$ python -q
>>> import numpy as np
>>> np.set_printoptions(suppress=True, linewidth=160)
>>> F = np.load("case18.npy")
>>> F
array([[15.642, -8.202, 18.758],
       [15.478, -8.139, 20.67 ],
       [-3.52 , 20.779, -0.187],
       [15.462, -6.837, 19.143],
       [15.272, -9.55 , 18.577],
       [-4.618, 22.318, -1.788],
       [15.757, -6.509, 18.348],
       [16.018, -7.533, 21.589],
       [-3.259, 22.99 , -1.516],
       [16.429, -7.621, 19.378],
       [15.747, -6.637, 20.799],
       [-4.521, 23.501, -3.062]])
>>> x = np.array([0, 1, 3])
>>> target = F @ x
>>> b, lr = np.zeros(3), 1 / np.linalg.norm(F, 2) ** 2
>>> for i in range(200):
...     b -= lr * F.T @ (F @ b - target)
...     if i % 50 == 0: print(i, round(np.linalg.norm(F @ b - target), 3))
... 
0 63.047
50 3.525
100 3.393
150 3.265
>>> b.round(3)
array([1.158, 1.142, 2.131])
>>> C = F[[0, 3]].astype(float)
>>> for _ in range(6):
...     z = np.linalg.norm(F[:, None] - C, axis=-1).argmin(axis=1)
...     C = np.array([F[z == j].mean(axis=0) for j in range(2)])
... 
>>> z
array([0, 0, 1, 0, 0, 1, 0, 0, 1, 0, 0, 1])
>>> np.round(C[1] - C[0], 3)
array([-19.705,  30.026, -21.296])
>>> np.bincount(z)
array([8, 4])
>>> np.abs(C[1] - C[0]).argmax()
np.int64(1)
>>> C = np.sign(np.array([[-2, 0, -3], [3, 0, 3], [-2, 2, 2]]))
>>> out = (np.tril(C, -1) + np.eye(3)) @ (np.triu(C, 1) + np.eye(3))
>>> w = np.array([-5, -3, -1])
>>> arr = np.rint(out * w @ np.linalg.inv(out)) + 0
>>> arr
array([[-13.,   4.,  -4.],
       [ -6.,  -1.,  -2.],
       [ 18.,  -8.,   5.]])
>>> x = np.array([1, 1, -3])
>>> target = arr @ x
>>> target
array([ 3., -1., -5.])
>>> np.round(np.linalg.solve(arr, target), 3)
array([ 1.,  1., -3.])
>>> np.round(np.linalg.solve(arr, target + arr[:, 2]), 3)
array([ 1.,  1., -2.])
